$ python3 -q
>>> import numpy as np
>>> np.set_printoptions(precision=1, suppress=True, linewidth=140, floatmode="fixed")
>>> J = np.loadtxt("sample3.csv", delimiter=",")
>>> J
array([[1.0, 1.0, 0.0, 1.0, 2.0, 1.0, 0.0, 0.0, 2.0, 0.0],
       [1.0, 2.0, 2.0, 2.0, 0.0, 1.0, 0.0, 1.0, 2.0, 1.0],
       [0.0, 2.0, 2.0, 2.0, 0.0, 2.0, 2.0, 1.0, 0.0, 0.0],
       [0.0, 2.0, 0.0, 1.0, 0.0, 2.0, 1.0, 2.0, 1.0, 0.0],
       [2.0, 0.0, 1.0, 1.0, 2.0, 2.0, 2.0, 0.0, 0.0, 0.0],
       [1.0, 0.0, 1.0, 1.0, 2.0, 2.0, 1.0, 2.0, 0.0, 1.0],
       [1.0, 0.0, 1.0, 2.0, 1.0, 2.0, 2.0, 1.0, 1.0, 2.0],
       [1.0, 0.0, 0.0, 2.0, 2.0, 2.0, 1.0, 1.0, 2.0, 1.0],
       [2.0, 1.0, 2.0, 1.0, 0.0, 0.0, 1.0, 1.0, 2.0, 2.0],
       [0.0, 1.0, 0.0, 1.0, 0.0, 2.0, 1.0, 0.0, 1.0, 1.0]])
>>> x0 = np.array([1, -2, -2, -1, 0, 2, 0, -2, 2, -1])
>>> J @ (2 * x0)
array([  8.0, -12.0, -16.0,  -6.0,   6.0,  -6.0,  -2.0,   8.0, -10.0,   4.0])
>>> (J * x0).sum(axis=1)
array([ 4.0, -6.0, -8.0, -3.0,  3.0, -3.0, -1.0,  4.0, -5.0,  2.0])
>>> print(J * x0)
[[ 1.0 -2.0 -0.0 -1.0  0.0  2.0  0.0 -0.0  4.0 -0.0]
 [ 1.0 -4.0 -4.0 -2.0  0.0  2.0  0.0 -2.0  4.0 -1.0]
 [ 0.0 -4.0 -4.0 -2.0  0.0  4.0  0.0 -2.0  0.0 -0.0]
 [ 0.0 -4.0 -0.0 -1.0  0.0  4.0  0.0 -4.0  2.0 -0.0]
 [ 2.0 -0.0 -2.0 -1.0  0.0  4.0  0.0 -0.0  0.0 -0.0]
 [ 1.0 -0.0 -2.0 -1.0  0.0  4.0  0.0 -4.0  0.0 -1.0]
 [ 1.0 -0.0 -2.0 -2.0  0.0  4.0  0.0 -2.0  2.0 -2.0]
 [ 1.0 -0.0 -0.0 -2.0  0.0  4.0  0.0 -2.0  4.0 -1.0]
 [ 2.0 -2.0 -4.0 -1.0  0.0  0.0  0.0 -2.0  4.0 -2.0]
 [ 0.0 -2.0 -0.0 -1.0  0.0  4.0  0.0 -0.0  2.0 -1.0]]
>>> (J @ x0).argmax()
np.int64(0)
>>> np.sign((J @ x0).round(6))
array([ 1.0, -1.0, -1.0, -1.0,  1.0, -1.0, -1.0,  1.0, -1.0,  1.0])
>>> print(J @ np.eye(10)[7])
[0.0 1.0 1.0 2.0 0.0 2.0 1.0 1.0 1.0 0.0]
>>> Q, r_ = np.linalg.qr(J)
>>> round(float(abs(r_[0, 0])), 1), round(np.linalg.norm(J[:, 0]), 1)
(3.6, np.float64(3.6))
>>> np.trace(Q @ Q.T)
np.float64(10.0)
>>> Q.shape, r_.shape
((10, 10), (10, 10))
>>> x0 = np.array([1, 1, -2, -1, 1, -2, 1, 0, -1, -1])
>>> y = J @ x0
>>> coef, lr = np.zeros(10), 1 / np.linalg.norm(J, 2) ** 2
>>> for i in range(4):
...     coef -= lr * J.T @ (J @ coef - y)
...     if i % 1 == 0: print(i, round(np.linalg.norm(J @ coef - y), 1))
... 
0 5.3
1 4.9
2 4.6
3 4.3
>>> round(float(np.linalg.cond(J)), 1)
92.4
>>> B = np.linalg.inv(J)
>>> (np.abs(B) > 1e-9).astype(int)
array([[1, 1, 1, 1, 1, 1, 1, 1, 1, 1],
       [1, 1, 1, 1, 1, 1, 1, 1, 1, 1],
       [1, 1, 1, 1, 1, 1, 1, 1, 1, 1],
       [1, 1, 1, 1, 1, 1, 1, 1, 1, 1],
       [1, 1, 1, 1, 1, 1, 1, 1, 1, 1],
       [1, 1, 1, 1, 1, 1, 1, 1, 1, 1],
       [1, 1, 1, 1, 1, 1, 1, 1, 1, 1],
       [1, 1, 0, 1, 1, 1, 1, 1, 1, 1],
       [1, 1, 1, 1, 1, 1, 1, 1, 1, 1],
       [1, 1, 1, 1, 1, 1, 1, 1, 1, 1]])
>>> np.round(np.linalg.inv(B), 1) + 0
array([[1.0, 1.0, 0.0, 1.0, 2.0, 1.0, 0.0, 0.0, 2.0, 0.0],
       [1.0, 2.0, 2.0, 2.0, 0.0, 1.0, 0.0, 1.0, 2.0, 1.0],
       [0.0, 2.0, 2.0, 2.0, 0.0, 2.0, 2.0, 1.0, 0.0, 0.0],
       [0.0, 2.0, 0.0, 1.0, 0.0, 2.0, 1.0, 2.0, 1.0, 0.0],
       [2.0, 0.0, 1.0, 1.0, 2.0, 2.0, 2.0, 0.0, 0.0, 0.0],
       [1.0, 0.0, 1.0, 1.0, 2.0, 2.0, 1.0, 2.0, 0.0, 1.0],
       [1.0, 0.0, 1.0, 2.0, 1.0, 2.0, 2.0, 1.0, 1.0, 2.0],
       [1.0, 0.0, 0.0, 2.0, 2.0, 2.0, 1.0, 1.0, 2.0, 1.0],
       [2.0, 1.0, 2.0, 1.0, 0.0, 0.0, 1.0, 1.0, 2.0, 2.0],
       [0.0, 1.0, 0.0, 1.0, 0.0, 2.0, 1.0, 0.0, 1.0, 1.0]])
>>> np.allclose(B, J.T)
False
>>> np.round(np.linalg.det(J) * B, 1) + 0
array([[ -42.0, -150.0,  186.0, -144.0, -132.0,   96.0, -264.0,  210.0,  114.0,  144.0],
       [-240.0,  -60.0,   93.0, -132.0,    3.0,   57.0, -366.0,  363.0,  120.0,  132.0],
       [ 174.0,   90.0, -186.0,  198.0,   42.0, -132.0,  456.0, -312.0, -180.0, -198.0],
       [-122.0, -170.0,  124.0, -126.0,  -38.0,  146.0, -448.0,  238.0,  216.0,  250.0],
       [-148.0,   56.0,  -31.0,   24.0,   53.0,  -47.0,  -80.0,   89.0,   12.0,   38.0],
       [ 170.0,   -4.0,  -31.0,   78.0,  -37.0,  -83.0,  298.0, -199.0,  -54.0, -202.0],
       [  -6.0,  138.0,  -93.0,    6.0,   21.0,   27.0,   42.0,  -63.0,  -90.0,   -6.0],
       [  48.0,   12.0,    0.0,  -48.0,   18.0,  -30.0,   36.0,  -54.0,  -24.0,   48.0],
       [ 172.0,  136.0, -155.0,  138.0,   49.0,  -61.0,  470.0, -395.0, -210.0, -200.0],
       [-144.0,  -36.0,   93.0,  -42.0,   39.0,   -3.0, -294.0,  255.0,   72.0,   42.0]])
>>> W0 = np.loadtxt("x.csv", delimiter=",")
>>> print(W0)
[[ 2.0  2.0  1.0  2.0  2.0  1.0 -2.0  1.0]
 [-1.0  1.0 -1.0  2.0 -1.0 -1.0  0.0  0.0]
 [ 0.0  0.0 -2.0 -1.0  2.0  2.0  1.0 -1.0]
 [ 0.0 -2.0 -1.0 -2.0 -2.0 -2.0 -2.0 -1.0]
 [ 1.0  1.0  1.0  0.0  0.0  0.0  1.0  2.0]
 [ 2.0  1.0 -2.0  0.0 -1.0  2.0 -1.0  2.0]
 [ 2.0  1.0  0.0 -1.0 -1.0  2.0  1.0 -2.0]
 [ 2.0  1.0  1.0  2.0 -1.0  2.0 -1.0 -1.0]
 [ 2.0  2.0 -1.0 -2.0 -2.0 -1.0  2.0  0.0]
 [-2.0  0.0 -1.0 -1.0  2.0  0.0  1.0  1.0]
 [ 0.0 -2.0  0.0 -1.0 -2.0 -1.0  1.0 -1.0]
 [-1.0  2.0  0.0  0.0 -2.0  1.0  1.0  2.0]
 [-3.0  7.0 -4.0 12.0 -3.0 -4.0 -2.0  1.0]]
>>> B = np.array([[3, 2, 1],
...     [-2, -2, 0],
...     [-2, -3, -1],
...     [3, -3, 0],
...     [-1, -3, 0],
...     [-2, 0, -2],
...     [-2, 2, 2],
...     [2, 2, -3]])
>>> W0 @ B
array([[  8.0, -17.0,  -8.0],
       [  6.0,  -4.0,   2.0],
       [ -9.0,   3.0,   3.0],
       [  8.0,  13.0,   4.0],
       [  1.0,   3.0,  -4.0],
       [ 11.0,  13.0,  -8.0],
       [ -8.0,   6.0,   6.0],
       [  5.0,  -8.0,  -2.0],
       [ -2.0,  19.0,   9.0],
       [ -9.0,   0.0,  -2.0],
       [  1.0,  13.0,   7.0],
       [ -5.0,   6.0,  -7.0],
       [ 38.0, -37.0,   2.0]])
>>> print(np.linalg.matrix_rank(W0 @ B))
3
>>> np.einsum("ik,kj->ij", W0, B)
array([[  8.0, -17.0,  -8.0],
       [  6.0,  -4.0,   2.0],
       [ -9.0,   3.0,   3.0],
       [  8.0,  13.0,   4.0],
       [  1.0,   3.0,  -4.0],
       [ 11.0,  13.0,  -8.0],
       [ -8.0,   6.0,   6.0],
       [  5.0,  -8.0,  -2.0],
       [ -2.0,  19.0,   9.0],
       [ -9.0,   0.0,  -2.0],
       [  1.0,  13.0,   7.0],
       [ -5.0,   6.0,  -7.0],
       [ 38.0, -37.0,   2.0]])
>>> B.T @ W0.T
array([[  8.0,   6.0,  -9.0,   8.0,   1.0,  11.0,  -8.0,   5.0,  -2.0,  -9.0,   1.0,  -5.0,  38.0],
       [-17.0,  -4.0,   3.0,  13.0,   3.0,  13.0,   6.0,  -8.0,  19.0,   0.0,  13.0,   6.0, -37.0],
       [ -8.0,   2.0,   3.0,   4.0,  -4.0,  -8.0,   6.0,  -2.0,   9.0,  -2.0,   7.0,  -7.0,   2.0]])
>>> print(np.vstack([W0, B.T]).shape)
(16, 8)
>>> B = np.c_[W0[:, :1] @ np.array([[-2]]), np.array([-4, 1, -5, 3, -3, -4, 5, -3, -2, 1, 1, 5, 1])]
>>> B
array([[-4.0, -4.0],
       [ 2.0,  1.0],
       [ 0.0, -5.0],
       [ 0.0,  3.0],
       [-2.0, -3.0],
       [-4.0, -4.0],
       [-4.0,  5.0],
       [-4.0, -3.0],
       [-4.0, -2.0],
       [ 4.0,  1.0],
       [ 0.0,  1.0],
       [ 2.0,  5.0],
       [ 6.0,  1.0]])
>>> np.round(np.linalg.norm(B - W0 @ np.linalg.lstsq(W0, B)[0], axis=0), 1) + 0
array([0.0, 5.4])
>>> np.linalg.norm(np.linalg.qr(W0)[0].T @ B, axis=0) ** 2 / ((B ** 2).sum(axis=0) + 1e-12)
array([1.0, 0.8])
>>> np.linalg.matrix_rank(B)
np.int64(2)
>>> print(W0.ravel(order="F"))
[ 2.0 -1.0  0.0  0.0  1.0  2.0  2.0  2.0  2.0 -2.0  0.0 -1.0 -3.0  2.0  1.0  0.0 -2.0  1.0  1.0  1.0  1.0  2.0  0.0 -2.0  2.0  7.0  1.0
 -1.0 -2.0 -1.0  1.0 -2.0  0.0  1.0 -1.0 -1.0  0.0  0.0 -4.0  2.0  2.0 -1.0 -2.0  0.0  0.0 -1.0  2.0 -2.0 -1.0 -1.0  0.0 12.0  2.0 -1.0
  2.0 -2.0  0.0 -1.0 -1.0 -1.0 -2.0  2.0 -2.0 -2.0 -3.0  1.0 -1.0  2.0 -2.0  0.0  2.0  2.0  2.0 -1.0  0.0 -1.0  1.0 -4.0 -2.0  0.0  1.0
 -2.0  1.0 -1.0  1.0 -1.0  2.0  1.0  1.0  1.0 -2.0  1.0  0.0 -1.0 -1.0  2.0  2.0 -2.0 -1.0  0.0  1.0 -1.0  2.0  1.0]
>>> W0.reshape(2, -1)
array([[ 2.0,  2.0,  1.0,  2.0,  2.0,  1.0, -2.0,  1.0, -1.0,  1.0, -1.0,  2.0, -1.0, -1.0,  0.0,  0.0,  0.0,  0.0, -2.0, -1.0,  2.0,
         2.0,  1.0, -1.0,  0.0, -2.0, -1.0, -2.0, -2.0, -2.0, -2.0, -1.0,  1.0,  1.0,  1.0,  0.0,  0.0,  0.0,  1.0,  2.0,  2.0,  1.0,
        -2.0,  0.0, -1.0,  2.0, -1.0,  2.0,  2.0,  1.0,  0.0, -1.0],
       [-1.0,  2.0,  1.0, -2.0,  2.0,  1.0,  1.0,  2.0, -1.0,  2.0, -1.0, -1.0,  2.0,  2.0, -1.0, -2.0, -2.0, -1.0,  2.0,  0.0, -2.0,
         0.0, -1.0, -1.0,  2.0,  0.0,  1.0,  1.0,  0.0, -2.0,  0.0, -1.0, -2.0, -1.0,  1.0, -1.0, -1.0,  2.0,  0.0,  0.0, -2.0,  1.0,
         1.0,  2.0, -3.0,  7.0, -4.0, 12.0, -3.0, -4.0, -2.0,  1.0]])
>>> T = W0.reshape(13, 2, -1)
>>> T.shape
(13, 2, 4)
>>> np.swapaxes(T, 1, 2)[10]
array([[ 0.0, -2.0],
       [-2.0, -1.0],
       [ 0.0,  1.0],
       [-1.0, -1.0]])
>>> T = np.stack([W0, -2 * W0, W0[::-1]])
>>> np.linalg.norm(T, axis=(1, 2))
array([20.9, 41.9, 20.9])
>>> (T @ W0.T).shape
(3, 13, 13)
>>> print(T.shape)
(3, 13, 8)
>>> print(np.linalg.matrix_rank(T.reshape(3, -1)))
2
>>> np.linalg.matrix_rank(T)
array([8, 8, 8])
>>> mat = 5 * np.eye(11) + np.ones((11, 11))
>>> mat
array([[6.0, 1.0, 1.0, 1.0, 1.0, 1.0, 1.0, 1.0, 1.0, 1.0, 1.0],
       [1.0, 6.0, 1.0, 1.0, 1.0, 1.0, 1.0, 1.0, 1.0, 1.0, 1.0],
       [1.0, 1.0, 6.0, 1.0, 1.0, 1.0, 1.0, 1.0, 1.0, 1.0, 1.0],
       [1.0, 1.0, 1.0, 6.0, 1.0, 1.0, 1.0, 1.0, 1.0, 1.0, 1.0],
       [1.0, 1.0, 1.0, 1.0, 6.0, 1.0, 1.0, 1.0, 1.0, 1.0, 1.0],
       [1.0, 1.0, 1.0, 1.0, 1.0, 6.0, 1.0, 1.0, 1.0, 1.0, 1.0],
       [1.0, 1.0, 1.0, 1.0, 1.0, 1.0, 6.0, 1.0, 1.0, 1.0, 1.0],
       [1.0, 1.0, 1.0, 1.0, 1.0, 1.0, 1.0, 6.0, 1.0, 1.0, 1.0],
       [1.0, 1.0, 1.0, 1.0, 1.0, 1.0, 1.0, 1.0, 6.0, 1.0, 1.0],
       [1.0, 1.0, 1.0, 1.0, 1.0, 1.0, 1.0, 1.0, 1.0, 6.0, 1.0],
       [1.0, 1.0, 1.0, 1.0, 1.0, 1.0, 1.0, 1.0, 1.0, 1.0, 6.0]])
>>> # symmetric
>>> L = np.linalg.cholesky(mat)
>>> L @ L.T
array([[6.0, 1.0, 1.0, 1.0, 1.0, 1.0, 1.0, 1.0, 1.0, 1.0, 1.0],
       [1.0, 6.0, 1.0, 1.0, 1.0, 1.0, 1.0, 1.0, 1.0, 1.0, 1.0],
       [1.0, 1.0, 6.0, 1.0, 1.0, 1.0, 1.0, 1.0, 1.0, 1.0, 1.0],
       [1.0, 1.0, 1.0, 6.0, 1.0, 1.0, 1.0, 1.0, 1.0, 1.0, 1.0],
       [1.0, 1.0, 1.0, 1.0, 6.0, 1.0, 1.0, 1.0, 1.0, 1.0, 1.0],
       [1.0, 1.0, 1.0, 1.0, 1.0, 6.0, 1.0, 1.0, 1.0, 1.0, 1.0],
       [1.0, 1.0, 1.0, 1.0, 1.0, 1.0, 6.0, 1.0, 1.0, 1.0, 1.0],
       [1.0, 1.0, 1.0, 1.0, 1.0, 1.0, 1.0, 6.0, 1.0, 1.0, 1.0],
       [1.0, 1.0, 1.0, 1.0, 1.0, 1.0, 1.0, 1.0, 6.0, 1.0, 1.0],
       [1.0, 1.0, 1.0, 1.0, 1.0, 1.0, 1.0, 1.0, 1.0, 6.0, 1.0],
       [1.0, 1.0, 1.0, 1.0, 1.0, 1.0, 1.0, 1.0, 1.0, 1.0, 6.0]])
>>> L
array([[2.4, 0.0, 0.0, 0.0, 0.0, 0.0, 0.0, 0.0, 0.0, 0.0, 0.0],
       [0.4, 2.4, 0.0, 0.0, 0.0, 0.0, 0.0, 0.0, 0.0, 0.0, 0.0],
       [0.4, 0.3, 2.4, 0.0, 0.0, 0.0, 0.0, 0.0, 0.0, 0.0, 0.0],
       [0.4, 0.3, 0.3, 2.4, 0.0, 0.0, 0.0, 0.0, 0.0, 0.0, 0.0],
       [0.4, 0.3, 0.3, 0.3, 2.4, 0.0, 0.0, 0.0, 0.0, 0.0, 0.0],
       [0.4, 0.3, 0.3, 0.3, 0.2, 2.3, 0.0, 0.0, 0.0, 0.0, 0.0],
       [0.4, 0.3, 0.3, 0.3, 0.2, 0.2, 2.3, 0.0, 0.0, 0.0, 0.0],
       [0.4, 0.3, 0.3, 0.3, 0.2, 0.2, 0.2, 2.3, 0.0, 0.0, 0.0],
       [0.4, 0.3, 0.3, 0.3, 0.2, 0.2, 0.2, 0.2, 2.3, 0.0, 0.0],
       [0.4, 0.3, 0.3, 0.3, 0.2, 0.2, 0.2, 0.2, 0.2, 2.3, 0.0],
       [0.4, 0.3, 0.3, 0.3, 0.2, 0.2, 0.2, 0.2, 0.2, 0.2, 2.3]])
>>> np.linalg.eigvalsh(mat).min() > 0
np.True_
>>> np.diag(L) ** 2
array([6.0, 5.8, 5.7, 5.6, 5.6, 5.5, 5.5, 5.4, 5.4, 5.4, 5.3])
>>> w, evecs = np.linalg.eigh(mat)
>>> print(np.abs(evecs[:, -1]).round(6).argmax())
0
>>> np.abs(evecs[:, -1])
array([0.3, 0.3, 0.3, 0.3, 0.3, 0.3, 0.3, 0.3, 0.3, 0.3, 0.3])
>>> print(np.linalg.eigvalsh(mat @ mat))
[ 25.0  25.0  25.0  25.0  25.0  25.0  25.0  25.0  25.0  25.0 256.0]
>>> np.linalg.svd(mat, compute_uv=False)
array([16.0,  5.0,  5.0,  5.0,  5.0,  5.0,  5.0,  5.0,  5.0,  5.0,  5.0])
>>> round(float(w.sum()), 1), np.trace(mat)
(66.0, np.float64(66.0))
>>> print(np.round(evecs.T @ evecs, 1) + 0)
[[1.0 0.0 0.0 0.0 0.0 0.0 0.0 0.0 0.0 0.0 0.0]
 [0.0 1.0 0.0 0.0 0.0 0.0 0.0 0.0 0.0 0.0 0.0]
 [0.0 0.0 1.0 0.0 0.0 0.0 0.0 0.0 0.0 0.0 0.0]
 [0.0 0.0 0.0 1.0 0.0 0.0 0.0 0.0 0.0 0.0 0.0]
 [0.0 0.0 0.0 0.0 1.0 0.0 0.0 0.0 0.0 0.0 0.0]
 [0.0 0.0 0.0 0.0 0.0 1.0 0.0 0.0 0.0 0.0 0.0]
 [0.0 0.0 0.0 0.0 0.0 0.0 1.0 0.0 0.0 0.0 0.0]
 [0.0 0.0 0.0 0.0 0.0 0.0 0.0 1.0 0.0 0.0 0.0]
 [0.0 0.0 0.0 0.0 0.0 0.0 0.0 0.0 1.0 0.0 0.0]
 [0.0 0.0 0.0 0.0 0.0 0.0 0.0 0.0 0.0 1.0 0.0]
 [0.0 0.0 0.0 0.0 0.0 0.0 0.0 0.0 0.0 0.0 1.0]]
>>> evecs @ np.diag(w) @ evecs.T
array([[6.0, 1.0, 1.0, 1.0, 1.0, 1.0, 1.0, 1.0, 1.0, 1.0, 1.0],
       [1.0, 6.0, 1.0, 1.0, 1.0, 1.0, 1.0, 1.0, 1.0, 1.0, 1.0],
       [1.0, 1.0, 6.0, 1.0, 1.0, 1.0, 1.0, 1.0, 1.0, 1.0, 1.0],
       [1.0, 1.0, 1.0, 6.0, 1.0, 1.0, 1.0, 1.0, 1.0, 1.0, 1.0],
       [1.0, 1.0, 1.0, 1.0, 6.0, 1.0, 1.0, 1.0, 1.0, 1.0, 1.0],
       [1.0, 1.0, 1.0, 1.0, 1.0, 6.0, 1.0, 1.0, 1.0, 1.0, 1.0],
       [1.0, 1.0, 1.0, 1.0, 1.0, 1.0, 6.0, 1.0, 1.0, 1.0, 1.0],
       [1.0, 1.0, 1.0, 1.0, 1.0, 1.0, 1.0, 6.0, 1.0, 1.0, 1.0],
       [1.0, 1.0, 1.0, 1.0, 1.0, 1.0, 1.0, 1.0, 6.0, 1.0, 1.0],
       [1.0, 1.0, 1.0, 1.0, 1.0, 1.0, 1.0, 1.0, 1.0, 6.0, 1.0],
       [1.0, 1.0, 1.0, 1.0, 1.0, 1.0, 1.0, 1.0, 1.0, 1.0, 6.0]])
>>> print(np.linalg.eigvalsh(mat + -3 * np.eye(11)))
[ 2.0  2.0  2.0  2.0  2.0  2.0  2.0  2.0  2.0  2.0 13.0]
